% python3 -q
>>> import numpy as np
>>> np.set_printoptions(precision=3, suppress=True, linewidth=140, floatmode="fixed")
>>> rnd = lambda a: np.round(a, 3) + 0
>>> X = np.array([[2.05, 1.0, 1.0, 1.0],
...     [1.0, 0.05, 2.0, 0.0],
...     [2.0, 1.0, 1.05, 2.0],
...     [2.0, 1.0, 1.0, 1.05]])
>>> X
array([[2.050, 1.000, 1.000, 1.000],
       [1.000, 0.050, 2.000, 0.000],
       [2.000, 1.000, 1.050, 2.000],
       [2.000, 1.000, 1.000, 1.050]])
>>> other = X / np.sqrt((X ** 2).mean(axis=1, keepdims=True))
>>> rnd(np.linalg.norm(other, axis=1))
array([2.000, 2.000, 2.000, 2.000])
>>> rnd(other[0])
array([1.528, 0.745, 0.745, 0.745])
>>> rnd(np.linalg.norm(X, 2) / np.linalg.norm(X))
np.float64(0.945)
>>> np.linalg.cond(X) > 100
np.True_
>>> round(np.log10(np.linalg.cond(X)))
2
>>> f = np.array([-6, 6])
>>> rnd(np.cross(X[2, :3], X[3, :3]))
array([-0.050,  0.100,  0.000])
>>> rnd(np.polyval(f, X[2]))
array([-6.000,  0.000, -0.300, -6.000])
>>> rnd(np.correlate(X[2], X[3], "full"))
array([2.100, 3.050, 4.102, 8.150, 5.050, 4.100, 4.000])
>>> q, r_ = np.linalg.qr(X)
>>> rnd(abs(r_[0, 0])), rnd(np.linalg.norm(X[:, 0]))
(np.float64(3.634), np.float64(3.634))
>>> rnd(np.abs(np.diag(r_)))
array([3.634, 0.429, 0.114, 0.507])
>>> rnd(q @ r_)
array([[2.050, 1.000, 1.000, 1.000],
       [1.000, 0.050, 2.000, 0.000],
       [2.000, 1.000, 1.050, 2.000],
       [2.000, 1.000, 1.000, 1.050]])
>>> x = np.array([2, 8, -6, -2])
>>> rnd((X * x).sum(axis=1))
array([ 4.100, -9.600,  1.700,  3.900])
>>> rnd(np.einsum("ij,j->i", X, x))
array([ 4.100, -9.600,  1.700,  3.900])
>>> rnd(X @ (2 * x))
array([  8.200, -19.200,   3.400,   7.800])
>>> np.linalg.norm(X @ x) <= np.linalg.norm(X, 2) * np.linalg.norm(x) + 1e-9
np.True_
>>> rnd(X @ x)
array([ 4.100, -9.600,  1.700,  3.900])
>>> X @ np.eye(4)[0]
array([2.050, 1.000, 2.000, 2.000])
>>> K = np.loadtxt("layer18.csv", delimiter=",")
>>> K
array([[-2.500, -1.500, -0.200,  0.500],
       [ 0.300,  2.400,  1.400,  2.400],
       [ 0.100,  1.800,  1.100, -2.600]])
>>> def softmax(z):
...     e = np.exp(z - z.max(axis=-1, keepdims=True))
...     return e / e.sum(axis=-1, keepdims=True)
... 
>>> rnd(softmax(K[1] + 4))
array([0.049, 0.402, 0.148, 0.402])
>>> rnd(softmax(10 * K[1]))
array([0.000, 0.500, 0.000, 0.500])
>>> S = K @ K.T / np.sqrt(4)
>>> rnd(softmax(S)[1] @ K)
array([0.299, 2.399, 1.399, 2.395])
